$ ipython --no-banner

In [1]: import numpy as np

In [2]: import numpy.linalg as la

In [3]: np.set_printoptions(suppress=True, linewidth=140)

In [4]: cent = 20 * np.array([[0.3, -0.6, -0.3], [1.0, 1.6, -0.4]])

In [5]: rng = np.random.default_rng(6288)

In [6]: lab = rng.integers(0, 2, 27)

In [7]: J = cent[lab] + rng.normal(size=(27, 3))

In [8]: print(J.round(2))
[[ 20.13  34.51  -9.03]
 [  5.37 -12.28  -4.83]
 [  7.5  -12.55  -5.4 ]
 [ 21.59  31.84  -6.91]
 [  5.01 -11.55  -6.08]
 [ 18.91  32.5   -6.92]
 [ 19.27  31.91  -8.96]
 [  3.94 -10.33  -5.77]
 [ 19.46  30.84  -8.84]
 [ 19.79  34.01  -6.35]
 [ 20.16  32.47  -6.83]
 [  4.94 -11.65  -4.8 ]
 [  5.73 -12.14  -5.35]
 [ 18.4   30.82  -8.06]
 [  7.07 -11.64  -7.86]
 [ 21.53  32.54  -8.09]
 [  6.54 -11.71  -5.97]
 [ 20.13  31.3   -7.43]
 [  5.64 -12.98  -4.9 ]
 [ 20.5   30.91  -8.25]
 [ 19.4   31.34  -9.06]
 [  7.41 -11.92  -4.24]
 [ 18.13  30.45  -6.04]
 [ 18.85  32.3   -8.48]
 [  6.24 -11.41  -6.22]
 [  6.61 -11.76  -6.53]
 [ 20.26  31.31  -5.84]]

In [9]: dist = la.norm(J[:, None] - J[None], axis=-1)

In [10]: print(dist.shape)
(27, 27)

In [11]: print(np.flatnonzero(dist[24] < dist.mean() / 2))
[ 1  2  4  7 11 12 14 16 18 21 24 25]

In [12]: print(dist.mean(axis=1).argmax())
18

In [13]: print(dist[:5, :5].round(2))
[[ 0.   49.24 48.86  3.71 48.56]
 [49.24  0.    2.23 47.05  1.5 ]
 [48.86  2.23  0.   46.6   2.78]
 [ 3.71 47.05 46.6   0.   46.46]
 [48.56  1.5   2.78 46.46  0.  ]]

In [14]: lab = rng.integers(0, 2, 5)

In [15]: W0 = np.array([[0, -1, -1, 1, 0],
    ...:     [0, 0, 0, -1, 0],
    ...:     [-2, 1, 2, -1, -1],
    ...:     [-1, 2, 2, 1, -1],
    ...:     [1, 2, 1, -1, -1]]) * (lab[:, None] == lab)

In [16]: print(W0)
[[ 0  0  0  0  0]
 [ 0  0  0 -1  0]
 [ 0  1  2 -1 -1]
 [ 0  2  2  1 -1]
 [ 0  2  1 -1 -1]]

In [17]: Uu, sv, Vt = la.svd(W0)

In [18]: V = Vt[:(sv > 1e-8).sum()]

In [19]: vec = W0[1] + 2 * W0[2] + rng.integers(2) * np.eye(5)[3]

In [20]: print(vec)
[ 0.  2.  4. -2. -2.]

In [21]: print(np.round(la.norm(vec - V.T @ V @ vec), 2))
0.0

In [22]: print(np.round(np.diag(V.T @ V), 2))
[0. 1. 1. 1. 1.]
